In [1]: import numpy as np

In [2]: from numpy import linalg as LA

In [3]: np.set_printoptions(precision=3, suppress=True, linewidth=200, legacy="1.25")

In [4]: def tidy(a):
   ...:     return np.round(a, 3) + 0
   ...: 

In [5]: mat = np.load("sample10.npy")

In [6]: mat
Out[6]: 
array([[ 1,  0,  0,  3, -3,  2, -3, -1,  2],
       [-1, -1,  3,  3, -2,  1, -2, -1, -1],
       [ 3,  2,  0,  3,  0,  0,  1,  1,  1],
       [-1,  3,  3, -2, -2,  1,  3,  1, -3],
       [ 1, -3, -2,  1, -1,  2,  3,  3,  2],
       [ 0, -2,  0, -2, -3, -3,  1,  3,  2],
       [ 1,  1,  3,  2,  2, -2,  3, -1,  0],
       [ 0,  1, -3, -3,  1, -2, -2, -1, -3],
       [ 2, -3, -2,  3, -3,  1, -1,  0,  1]])

In [7]: LA.matrix_rank(mat)
Out[7]: 9

In [8]: mat.shape
Out[8]: (9, 9)

In [9]: np.diff(mat, axis=0)
Out[9]: 
array([[-2, -1,  3,  0,  1, -1,  1,  0, -3],
       [ 4,  3, -3,  0,  2, -1,  3,  2,  2],
       [-4,  1,  3, -5, -2,  1,  2,  0, -4],
       [ 2, -6, -5,  3,  1,  1,  0,  2,  5],
       [-1,  1,  2, -3, -2, -5, -2,  0,  0],
       [ 1,  3,  3,  4,  5,  1,  2, -4, -2],
       [-1,  0, -6, -5, -1,  0, -5,  0, -3],
       [ 2, -4,  1,  6, -4,  3,  1,  1,  4]])

In [10]: mat.sum(axis=1)
Out[10]: array([  1,  -1,  11,   3,   6,  -4,   9, -12,  -2])

In [11]: tidy(LA.svd(mat, compute_uv=False))
Out[11]: array([10.475,  8.225,  7.972,  6.251,  4.7  ,  4.203,  3.062,  1.363,  0.109])

In [12]: mat[:, 9]
IndexError: index 9 is out of bounds for axis 1 with size 9


In [13]: np.abs(mat).max()
Out[13]: 3

In [14]: data = np.load("a.npy")

In [15]: data
Out[15]: 
array([[ -4.429,   1.493,   5.988,   4.449,   4.494,   5.954,  -7.465],
       [  1.97 ,  -0.681,  -2.628,  -1.967,  -1.966,  -2.639,   3.28 ],
       [  0.486,  -0.186,  -0.655,  -0.476,  -0.478,  -0.647,   0.807],
       [ -1.313,   0.415,   1.716,   1.25 ,   1.328,   1.711,  -2.142],
       [  2.605,  -0.849,  -3.458,  -2.643,  -2.625,  -3.477,   4.38 ],
       [  0.847,  -0.281,  -1.181,  -0.899,  -0.894,  -1.192,   1.466],
       [  2.38 ,  -0.783,  -3.159,  -2.377,  -2.378,  -3.168,   3.933],
       [  2.848,  -0.965,  -3.819,  -2.858,  -2.845,  -3.802,   4.729],
       [  1.979,  -0.646,  -2.585,  -1.955,  -1.979,  -2.626,   3.291],
       [  2.725,  -0.914,  -3.654,  -2.697,  -2.731,  -3.6  ,   4.553],
       [ -1.667,   0.587,   2.209,   1.657,   1.68 ,   2.246,  -2.822],
       [ -1.999,   0.625,   2.655,   1.955,   2.028,   2.631,  -3.294],
       [ -0.694,   0.239,   0.902,   0.679,   0.689,   0.917,  -1.148],
       [  3.022,  -0.979,  -4.042,  -3.038,  -2.998,  -4.044,   5.029],
       [ -6.659,   2.224,   8.838,   6.661,   6.684,   8.929, -11.068],
       [  1.331,  -0.465,  -1.821,  -1.358,  -1.38 ,  -1.8  ,   2.302],
       [ -0.72 ,   0.24 ,   0.996,   0.725,   0.758,   1.019,  -1.262],
       [  1.035,  -0.383,  -1.407,  -1.055,  -1.065,  -1.425,   1.755],
       [ -1.226,   0.383,   1.665,   1.256,   1.26 ,   1.633,  -2.067],
       [ -1.976,   0.674,   2.668,   1.964,   2.028,   2.644,  -3.26 ],
       [  5.401,  -1.783,  -7.162,  -5.409,  -5.418,  -7.203,   8.958],
       [  2.397,  -0.808,  -3.258,  -2.451,  -2.427,  -3.254,   4.063],
       [ -3.57 ,   1.163,   4.794,   3.554,   3.566,   4.775,  -5.944],
       [ -0.612,   0.225,   0.82 ,   0.635,   0.621,   0.796,  -1.012],
       [  0.263,  -0.076,  -0.358,  -0.255,  -0.294,  -0.334,   0.445],
       [  3.172,  -1.066,  -4.25 ,  -3.152,  -3.161,  -4.244,   5.304],
       [ -0.391,   0.171,   0.612,   0.438,   0.428,   0.584,  -0.729],
       [ -0.259,   0.081,   0.358,   0.295,   0.279,   0.355,  -0.425],
       [  3.968,  -1.32 ,  -5.227,  -3.895,  -3.914,  -5.21 ,   6.543],
       [ -5.388,   1.828,   7.183,   5.389,   5.388,   7.209,  -8.983],
       [ -3.971,   1.309,   5.324,   3.975,   3.977,   5.325,  -6.594],
       [  1.711,  -0.58 ,  -2.276,  -1.694,  -1.711,  -2.31 ,   2.871],
       [  2.446,  -0.795,  -3.285,  -2.443,  -2.459,  -3.293,   4.097],
       [  0.655,  -0.207,  -0.876,  -0.641,  -0.679,  -0.871,   1.068],
       [ -5.998,   2.006,   8.003,   6.022,   6.015,   8.023, -10.024],
       [  2.073,  -0.695,  -2.797,  -2.085,  -2.08 ,  -2.785,   3.511],
       [  0.056,  -0.036,  -0.067,  -0.067,  -0.027,  -0.078,   0.056],
       [ -2.299,   0.748,   3.112,   2.329,   2.321,   3.126,  -3.892],
       [ -3.68 ,   1.189,   4.902,   3.685,   3.656,   4.884,  -6.086],
       [ -1.607,   0.543,   2.177,   1.6  ,   1.622,   2.164,  -2.699],
       [ -0.289,   0.094,   0.423,   0.303,   0.304,   0.344,  -0.522],
       [ -2.646,   0.911,   3.571,   2.676,   2.718,   3.567,  -4.453]])

In [16]: z = data[:, 4] > np.median(data[:, 4])

In [17]: f = data[z].mean(axis=0) - data[~z].mean(axis=0)

In [18]: tidy(f)
Out[18]: array([-4.513,  1.507,  6.042,  4.52 ,  4.541,  6.04 , -7.54 ])

In [19]: np.argsort(-np.abs(f).round(6), kind="stable")
Out[19]: array([6, 2, 5, 4, 3, 0, 1])

In [20]: z.astype(int)
Out[20]: array([1, 0, 0, 1, 0, 0, 0, 0, 0, 0, 1, 1, 1, 0, 1, 0, 1, 0, 1, 1, 0, 0, 1, 1, 0, 0, 1, 1, 0, 1, 1, 0, 0, 0, 1, 0, 0, 1, 1, 1, 1, 1])
